>>> import numpy as np
>>> from numpy import linalg as LA
>>> np.set_printoptions(precision=2, suppress=True, linewidth=120)
>>> rnd = lambda a: np.round(a, 2) + 0
>>> J = np.loadtxt("data.csv", delimiter=",")
>>> rnd(J)
array([[ 1.67,  0.52, -0.18,  0.11,  0.18, -0.36, -0.66,  0.47, -0.25,  0.02],
       [ 0.52,  1.71, -0.36, -0.09, -0.29,  0.45, -0.43, -0.12,  0.34, -0.03],
       [-0.18, -0.36,  0.72,  0.1 ,  0.3 ,  0.06, -0.31,  0.47,  0.09,  0.11],
       [ 0.11, -0.09,  0.1 ,  1.27, -0.26,  0.11,  0.61, -0.07, -0.13, -0.27],
       [ 0.18, -0.29,  0.3 , -0.26,  1.39,  0.22, -0.04,  0.33,  0.19,  0.2 ],
       [-0.36,  0.45,  0.06,  0.11,  0.22,  1.66,  0.25, -0.33, -0.73,  0.08],
       [-0.66, -0.43, -0.31,  0.61, -0.04,  0.25,  1.96,  0.46,  0.13,  0.04],
       [ 0.47, -0.12,  0.47, -0.07,  0.33, -0.33,  0.46,  1.78,  0.37,  0.31],
       [-0.25,  0.34,  0.09, -0.13,  0.19, -0.73,  0.13,  0.37,  1.45,  0.61],
       [ 0.02, -0.03,  0.11, -0.27,  0.2 ,  0.08,  0.04,  0.31,  0.61,  1.38]])
>>> U, s, VT = LA.svd(J)
>>> rnd(s)
array([3., 3., 2., 2., 2., 1., 1., 1., 0., 0.])
>>> other = U[:, :8] @ np.diag(s[:8]) @ VT[:8]
>>> rnd(other)
array([[ 1.67,  0.52, -0.18,  0.11,  0.18, -0.36, -0.66,  0.47, -0.25,  0.02],
       [ 0.52,  1.71, -0.36, -0.09, -0.29,  0.45, -0.43, -0.12,  0.34, -0.03],
       [-0.18, -0.36,  0.72,  0.1 ,  0.3 ,  0.06, -0.31,  0.47,  0.09,  0.11],
       [ 0.11, -0.09,  0.1 ,  1.27, -0.26,  0.11,  0.61, -0.07, -0.13, -0.27],
       [ 0.18, -0.29,  0.3 , -0.26,  1.39,  0.22, -0.04,  0.33,  0.19,  0.2 ],
       [-0.36,  0.45,  0.06,  0.11,  0.22,  1.66,  0.25, -0.33, -0.73,  0.08],
       [-0.66, -0.43, -0.31,  0.61, -0.04,  0.25,  1.96,  0.46,  0.13,  0.04],
       [ 0.47, -0.12,  0.47, -0.07,  0.33, -0.33,  0.46,  1.78,  0.37,  0.31],
       [-0.25,  0.34,  0.09, -0.13,  0.19, -0.73,  0.13,  0.37,  1.45,  0.61],
       [ 0.02, -0.03,  0.11, -0.27,  0.2 ,  0.08,  0.04,  0.31,  0.61,  1.38]])
>>> LA.matrix_rank(other)
np.int64(8)
>>> K = np.load("arr.npy")
>>> rnd(K)
array([[-0.05,  0.78,  0.53,  0.33],
       [ 0.14, -0.6 ,  0.75,  0.23],
       [-0.24, -0.15, -0.35,  0.89],
       [ 0.96,  0.09, -0.17,  0.2 ]])
>>> # columns are unit length and at right angles
>>> vec = np.array([1, 2, 1, 1])
>>> y = K @ vec
>>> rnd(y)
array([ 2.37, -0.08,  0.  ,  1.17])
>>> rnd(LA.solve(K, y))
array([1., 2., 1., 1.])
>>> rnd(LA.solve(K, y + K[:, 3]))
array([1., 2., 1., 2.])
>>> rnd(LA.solve(K, K[:, 1]))
array([0., 1., 0., 0.])
>>> rnd(LA.solve(K.T, K[1]))
array([0., 1., 0., 0.])
>>> rng = np.random.default_rng(9398)
>>> other = K + rng.integers(-2, 3, (4, 1)) @ rng.integers(-2, 3, (1, 4))
>>> rnd(other)
array([[ 1.95, -0.22, -0.47,  1.33],
       [ 2.14, -1.6 , -0.25,  1.23],
       [-4.24,  1.85,  1.65, -1.11],
       [-3.04,  2.09,  1.83, -1.8 ]])
>>> np.abs(other - K).sum(axis=1)
array([ 5.,  5., 10., 10.])
>>> print(rnd(LA.svd(other - K, compute_uv=False)))
[8.37 0.   0.   0.  ]
